In [1]: import numpy as np

In [2]: np.set_printoptions(precision=2, suppress=True, linewidth=120)

In [3]: def rd(a):
   ...:     return np.round(a, 2) + 0
   ...: 

In [4]: mat = np.loadtxt("m.csv", delimiter=",")

In [5]: mat
Out[5]: 
array([[ 2.,  0.,  0.,  0.,  0.,  0.,  0.,  0.,  0.],
       [ 0.,  3.,  0.,  0.,  0.,  0.,  0.,  0.,  0.],
       [ 0.,  0.,  3.,  0.,  0.,  0.,  0.,  0.,  0.],
       [ 0.,  0.,  0.,  2.,  0.,  0.,  0.,  0.,  0.],
       [ 0.,  0.,  0.,  0.,  3.,  0.,  0.,  0.,  0.],
       [ 0.,  0.,  0.,  0.,  0.,  3.,  0.,  0.,  0.],
       [ 0.,  0.,  0.,  0.,  0.,  0.,  2.,  0.,  0.],
       [ 0.,  0.,  0.,  0.,  0.,  0.,  0., -3.,  0.],
       [ 0.,  0.,  0.,  0.,  0.,  0.,  0.,  0.,  3.]])

In [6]: np.linalg.matrix_rank(mat - mat[0, 0] * np.eye(9))
Out[6]: np.int64(6)

In [7]: np.prod(np.diag(mat)), rd(np.linalg.det(mat))
Out[7]: (np.float64(-5832.0), np.float64(-5832.0))

In [8]: rd(np.sort(np.linalg.eigvals(mat)))
Out[8]: array([-3.,  2.,  2.,  2.,  3.,  3.,  3.,  3.,  3.])

In [9]: J = np.load("run12.npy")

In [10]: J
Out[10]: 
array([[5., 1., 0., 0., 0., 0., 0., 0., 0., 0., 0., 0., 0.],
       [0., 5., 1., 0., 0., 0., 0., 0., 0., 0., 0., 0., 0.],
       [0., 0., 5., 1., 0., 0., 0., 0., 0., 0., 0., 0., 0.],
       [0., 0., 0., 5., 1., 0., 0., 0., 0., 0., 0., 0., 0.],
       [0., 0., 0., 0., 5., 1., 0., 0., 0., 0., 0., 0., 0.],
       [0., 0., 0., 0., 0., 5., 1., 0., 0., 0., 0., 0., 0.],
       [0., 0., 0., 0., 0., 0., 5., 1., 0., 0., 0., 0., 0.],
       [0., 0., 0., 0., 0., 0., 0., 5., 1., 0., 0., 0., 0.],
       [0., 0., 0., 0., 0., 0., 0., 0., 5., 1., 0., 0., 0.],
       [0., 0., 0., 0., 0., 0., 0., 0., 0., 5., 1., 0., 0.],
       [0., 0., 0., 0., 0., 0., 0., 0., 0., 0., 5., 1., 0.],
       [0., 0., 0., 0., 0., 0., 0., 0., 0., 0., 0., 5., 1.],
       [0., 0., 0., 0., 0., 0., 0., 0., 0., 0., 0., 0., 5.]])

In [11]: # triangular

In [12]: U, s, vt = np.linalg.svd(J, full_matrices=False)

In [13]: rd(s / s[0])
Out[13]: array([1.  , 0.99, 0.97, 0.95, 0.92, 0.89, 0.85, 0.81, 0.78, 0.74, 0.71, 0.69, 0.67])

In [14]: rd(np.cumsum(s ** 2) / np.sum(s ** 2))
Out[14]: array([0.11, 0.21, 0.31, 0.41, 0.5 , 0.58, 0.66, 0.73, 0.79, 0.85, 0.9 , 0.95, 1.  ])

In [15]: U.shape, s.shape, vt.shape
Out[15]: ((13, 13), (13,), (13, 13))

In [16]: (s > 1e-8).sum()
Out[16]: np.int64(13)

In [17]: np.allclose(U * s @ vt, J)
Out[17]: True
